$ ipython --no-banner

In [1]: import numpy as np

In [2]: import numpy.linalg as la

In [3]: np.set_printoptions(suppress=True, linewidth=160)

In [4]: F = np.minimum.outer(np.arange(1, 5), np.arange(1, 5)) * -3

In [5]: F
Out[5]: 
array([[ -3,  -3,  -3,  -3],
       [ -3,  -6,  -6,  -6],
       [ -3,  -6,  -9,  -9],
       [ -3,  -6,  -9, -12]])

In [6]: np.round(la.eigvalsh(F).min(), 2)
Out[6]: np.float64(-24.87)

In [7]: np.all(la.eigvalsh(F) > 0)
Out[7]: np.False_

In [8]: np.kron(np.eye(2, dtype=int), F)
Out[8]: 
array([[ -3,  -3,  -3,  -3,   0,   0,   0,   0],
       [ -3,  -6,  -6,  -6,   0,   0,   0,   0],
       [ -3,  -6,  -9,  -9,   0,   0,   0,   0],
       [ -3,  -6,  -9, -12,   0,   0,   0,   0],
       [  0,   0,   0,   0,  -3,  -3,  -3,  -3],
       [  0,   0,   0,   0,  -3,  -6,  -6,  -6],
       [  0,   0,   0,   0,  -3,  -6,  -9,  -9],
       [  0,   0,   0,   0,  -3,  -6,  -9, -12]])

In [9]: w, V = la.eigh(F)

In [10]: round(float(w.sum()), 2), np.trace(F)
Out[10]: (-30.0, np.int64(-30))

In [11]: np.round(la.svd(F, compute_uv=False), 2)
Out[11]: array([24.87,  3.  ,  1.28,  0.85])

In [12]: np.unique(w.round(6) + 0, return_counts=True)[1]
Out[12]: array([1, 1, 1, 1])

In [13]: w.round(2)
Out[13]: array([-24.87,  -3.  ,  -1.28,  -0.85])

In [14]: np.round(la.eigvalsh(F + 4 * np.eye(4)), 2)
Out[14]: array([-20.87,   1.  ,   2.72,   3.15])

In [15]: print(np.round(V @ np.diag(w) @ V.T, 2))
[[ -3.  -3.  -3.  -3.]
 [ -3.  -6.  -6.  -6.]
 [ -3.  -6.  -9.  -9.]
 [ -3.  -6.  -9. -12.]]

In [16]: W0 = np.load("arr.npy")

In [17]: W0
Out[17]: 
array([[0, 1, 1, 0, 1, 0, 0, 0],
       [1, 0, 1, 1, 0, 0, 0, 0],
       [1, 1, 0, 0, 0, 1, 0, 0],
       [0, 1, 0, 0, 1, 0, 1, 0],
       [1, 0, 0, 1, 0, 0, 1, 0],
       [0, 0, 1, 0, 0, 0, 0, 0],
       [0, 0, 0, 1, 1, 0, 0, 0],
       [0, 0, 0, 0, 0, 0, 0, 0]])

In [18]: # symmetric

In [19]: [round(float(x), 2) for x in la.svd(W0, compute_uv=False)[:3]]
Out[19]: [2.78, 2.0, 1.64]

In [20]: round(float(la.norm(W0, 2) / la.norm(W0)), 2)
Out[20]: 0.65

In [21]: print(np.argsort(-la.norm(W0, axis=0).round(6), kind="stable")[:3])
[0 1 2]

In [22]: W2 = np.sign(np.array([[-4, 1, 3, -2], [2, -1, -3, 1], [-5, -1, 0, 1], [0, 4, 2, -3]]))

In [23]: other = (np.tril(W2, -1) + np.eye(4)) @ (np.triu(W2, 1) + np.eye(4))

In [24]: w = np.array([3, 3, 5, 2])

In [25]: feats = np.rint(other * w @ la.inv(other)) + 0

In [26]: feats
Out[26]: 
array([[ 2.,  4.,  3., -1.],
       [ 0.,  3.,  0.,  0.],
       [-3.,  8.,  8., -3.],
       [-3.,  6.,  3.,  0.]])

In [27]: print(np.trace(feats))
13.0

In [28]: (feats - feats.T) / 2
Out[28]: 
array([[ 0.,  2.,  3.,  1.],
       [-2.,  0., -4., -3.],
       [-3.,  4.,  0., -3.],
       [-1.,  3.,  3.,  0.]])

In [29]: round(np.abs(la.eigvals(feats)).max(), 2)
Out[29]: np.float64(5.0)

In [30]: np.allclose(feats, feats.T)
Out[30]: False

In [31]: print(np.allclose(feats @ feats.T, feats.T @ feats))
False

In [32]: np.round(la.matrix_power(feats, 4), 2)
Out[32]: 
array([[-398., 1502., 1023., -479.],
       [   0.,   81.,    0.,    0.],
       [-609., 1762., 1234., -609.],
       [-195.,  390.,  195., -114.]])

In [33]: w, V = la.eigh(W0)

In [34]: vec = np.array([5, 0, 2, 4, 1, 2, 7, 1])

In [35]: np.round(V * np.maximum(w, 0) @ V.T, 2)
Out[35]: 
array([[ 0.68,  0.68,  0.64,  0.37,  0.37,  0.22,  0.16,  0.  ],
       [ 0.68,  0.68,  0.64,  0.37,  0.37,  0.22,  0.16,  0.  ],
       [ 0.64,  0.64,  0.82,  0.13,  0.13,  0.45, -0.06,  0.  ],
       [ 0.37,  0.37,  0.13,  0.72,  0.72, -0.03,  0.64,  0.  ],
       [ 0.37,  0.37,  0.13,  0.72,  0.72, -0.03,  0.64,  0.  ],
       [ 0.22,  0.22,  0.45, -0.03, -0.03,  0.38, -0.06,  0.  ],
       [ 0.16,  0.16, -0.06,  0.64,  0.64, -0.06,  0.64,  0.  ],
       [ 0.  ,  0.  ,  0.  ,  0.  ,  0.  ,  0.  ,  0.  ,  0.  ]])

In [36]: np.abs(W0).sum(axis=1).max(), np.round(np.abs(w).max(), 2)
Out[36]: (np.int64(3), np.float64(2.78))

In [37]: vec @ W0 @ vec / (vec @ vec), w[0], round(w[-1], 2)
Out[37]: (np.float64(1.16), np.float64(-2.0), np.float64(2.78))
